In [1]: import numpy as np

In [2]: np.set_printoptions(suppress=True, linewidth=160)

In [3]: rd = lambda a: np.round(a, 2) + 0

In [4]: u = np.array([-2, 3]) + 0.5

In [5]: m1 = np.eye(2) - 2 * np.outer(u, u) / (u @ u)

In [6]: rd(m1)
Out[6]: 
array([[ 0.69,  0.72],
       [ 0.72, -0.69]])

In [7]: P = np.triu(np.array([[-5, 5], [0, -3]]), 1) + np.eye(2)

In [8]: A2 = P @ m1 @ np.linalg.inv(P)

In [9]: rd(np.trace(A2)), np.trace(m1)
Out[9]: (np.float64(0.0), np.float64(0.0))

In [10]: ev, vecs = np.linalg.eigh(m1)

In [11]: print(np.abs(vecs[:, -1]).round(6).argmax())
0

In [12]: (ev > 1e-8).sum(), (ev < -1e-8).sum()
Out[12]: (np.int64(1), np.int64(1))

In [13]: rd(np.linalg.eigvalsh(m1 + -1 * np.eye(2)))
Out[13]: array([-2.,  0.])

In [14]: rd(vecs @ np.diag(ev) @ vecs.T)
Out[14]: 
array([[ 0.69,  0.72],
       [ 0.72, -0.69]])

In [15]: rd(np.linalg.svd(m1, compute_uv=False))
Out[15]: array([1., 1.])

In [16]: ev.sum(), np.trace(m1)
Out[16]: (np.float64(0.0), np.float64(0.0))

In [17]: print(np.unique(ev.round(6) + 0, return_counts=True)[1])
[1 1]

In [18]: q = m1.astype(float).copy()

In [19]: for j in range(2):
    ...:     q[:, j] -= q[:, :j] @ (q[:, :j].T @ q[:, j])
    ...:     q[:, j] /= np.linalg.norm(q[:, j])
    ...: 

In [20]: print(rd(q.T @ m1))
[[1. 0.]
 [0. 1.]]

In [21]: ev, vecs = np.linalg.eigh(m1)

In [22]: vec = np.array([2, 0])

In [23]: rd(vecs * np.maximum(ev, 0) @ vecs.T)
Out[23]: 
array([[0.84, 0.36],
       [0.36, 0.16]])

In [24]: (np.sign(vecs[:, -1].round(6)) == np.sign(vecs[0, -1].round(6))).astype(int)
Out[24]: array([1, 1])

In [25]: rd(vec @ m1 @ vec)
Out[25]: np.float64(2.76)

In [26]: rd(np.linalg.svd(m1, compute_uv=False))
Out[26]: array([1., 1.])

In [27]: rd(np.linalg.norm(m1, axis=0))
Out[27]: array([1., 1.])

In [28]: rd(m1.T @ m1)
Out[28]: 
array([[1., 0.],
       [0., 1.]])

In [29]: W0 = np.load("x.npy")

In [30]: W0
Out[30]: 
array([[-2,  1, -1],
       [-3, -1,  3],
       [-2,  1, -1]])

In [31]: Uu, sigma, VT = np.linalg.svd(W0)

In [32]: vecs = VT[:(sigma > 1e-8).sum()]

In [33]: rng = np.random.default_rng(23)

In [34]: vec = W0[0] + 3 * W0[1] + rng.integers(2) * np.eye(3)[0]

In [35]: vec
Out[35]: array([-11.,  -2.,   8.])

In [36]: rd(np.diag(vecs.T @ vecs))
Out[36]: array([0.96, 0.26, 0.77])

In [37]: np.linalg.matrix_rank(np.vstack([W0, vec]))
Out[37]: np.int64(2)

In [38]: rd(vecs.T @ vecs)
Out[38]: 
array([[ 0.96, -0.16, -0.09],
       [-0.16,  0.26, -0.41],
       [-0.09, -0.41,  0.77]])

In [39]: rd(np.linalg.norm(vec - vecs.T @ vecs @ vec))
Out[39]: np.float64(0.0)

In [40]: t = np.radians(45)

In [41]: Rm = np.eye(3)

In [42]: Rm[0, 0] = Rm[2, 2] = np.cos(t)

In [43]: Rm[0, 2], Rm[2, 0] = -np.sin(t), np.sin(t)

In [44]: rd(Rm)
Out[44]: 
array([[ 0.71,  0.  , -0.71],
       [ 0.  ,  1.  ,  0.  ],
       [ 0.71,  0.  ,  0.71]])

In [45]: A2 = W0 @ Rm.T

In [46]: rd(np.linalg.det(Rm)), rd(np.trace(Rm))
Out[46]: (np.float64(1.0), np.float64(2.41))

In [47]: rd(A2)
Out[47]: 
array([[-0.71,  1.  , -2.12],
       [-4.24, -1.  ,  0.  ],
       [-0.71,  1.  , -2.12]])
